$ ipython --no-banner

In [1]: import numpy as np

In [2]: np.set_printoptions(precision=2, suppress=True, linewidth=160)

In [3]: rd = lambda a: np.round(a, 2) + 0

In [4]: arr = np.vander(np.arange(2) - 1, 3, increasing=True)

In [5]: arr
Out[5]: 
array([[ 1, -1,  1],
       [ 1,  0,  0]])

In [6]: arr[1] @ arr[0]
Out[6]: np.int64(1)

In [7]: rd(np.linalg.norm(arr) ** 2 / np.linalg.norm(arr, 2) ** 2)
Out[7]: np.float64(1.17)

In [8]: rd(np.linalg.norm(arr[1] - arr[0]))
Out[8]: np.float64(1.41)

In [9]: rd(np.linalg.norm(arr[1], 1)), rd(np.linalg.norm(arr[1], np.inf))
Out[9]: (np.float64(1.0), np.float64(1.0))

In [10]: np.linalg.norm(arr, axis=2)
AxisError: axis 2 is out of bounds for array of dimension 2


In [11]: rd(np.linalg.norm(arr, "nuc"))
Out[11]: np.float64(2.61)

In [12]: M2 = arr / np.linalg.norm(arr, axis=1, keepdims=True)

In [13]: C2 = M2 @ M2.T

In [14]: (np.abs(C2) > 0.9).astype(int)
Out[14]: 
array([[1, 0],
       [0, 1]])

In [15]: rd(C2[0])
Out[15]: array([1.  , 0.58])

In [16]: rd(C2)
Out[16]: 
array([[1.  , 0.58],
       [0.58, 1.  ]])

In [17]: (C2 - 2 * np.eye(2)).round(6).argmax(axis=1)
Out[17]: array([1, 0])

In [18]: th = np.radians(45)

In [19]: Rm = np.eye(2)

In [20]: Rm[0, 0] = Rm[1, 1] = np.cos(th)

In [21]: Rm[0, 1], Rm[1, 0] = -np.sin(th), np.sin(th)

In [22]: rd(Rm)
Out[22]: 
array([[ 0.71, -0.71],
       [ 0.71,  0.71]])

In [23]: M2 = C2 @ Rm.T

In [24]: np.allclose(np.linalg.norm(C2, axis=1), np.linalg.norm(M2, axis=1))
Out[24]: True

In [25]: mat = np.loadtxt("data.csv", delimiter=",")

In [26]: mat
Out[26]: 
array([[0., 0., 0.],
       [1., 0., 2.],
       [0., 2., 2.],
       [0., 0., 0.],
       [1., 3., 1.],
       [0., 0., 0.],
       [1., 0., 2.],
       [2., 3., 3.],
       [1., 0., 2.],
       [1., 5., 3.],
       [0., 0., 0.],
       [1., 0., 2.],
       [0., 0., 0.],
       [0., 0., 0.],
       [1., 0., 2.],
       [0., 0., 0.],
       [1., 3., 1.],
       [2., 3., 3.],
       [0., 0., 0.],
       [0., 0., 0.]])

In [27]: # rows 0 and 3 are equal

In [28]: M2 = np.c_[mat[:, :1] @ np.array([[0]]), np.array([0, 3, 2, 3, -1, 2, 2, -1, 0, -2, -1, 1, -2, 0, 3, -2, 1, 3, -3, 3])]

In [29]: M2
Out[29]: 
array([[ 0.,  0.],
       [ 0.,  3.],
       [ 0.,  2.],
       [ 0.,  3.],
       [ 0., -1.],
       [ 0.,  2.],
       [ 0.,  2.],
       [ 0., -1.],
       [ 0.,  0.],
       [ 0., -2.],
       [ 0., -1.],
       [ 0.,  1.],
       [ 0., -2.],
       [ 0.,  0.],
       [ 0.,  3.],
       [ 0., -2.],
       [ 0.,  1.],
       [ 0.,  3.],
       [ 0., -3.],
       [ 0.,  3.]])

In [30]: rd(np.linalg.lstsq(mat, M2[:, 0])[0])
Out[30]: array([0., 0., 0.])

In [31]: rd(np.linalg.norm(M2 - mat @ np.linalg.lstsq(mat, M2)[0], axis=0))
Out[31]: array([0.  , 7.95])

In [32]: rd(np.linalg.norm(np.linalg.qr(mat)[0].T @ M2, axis=0) ** 2 / ((M2 ** 2).sum(axis=0) + 1e-12))
Out[32]: array([0.  , 0.24])

In [33]: np.linalg.matrix_rank(np.c_[mat, M2])
Out[33]: np.int64(4)
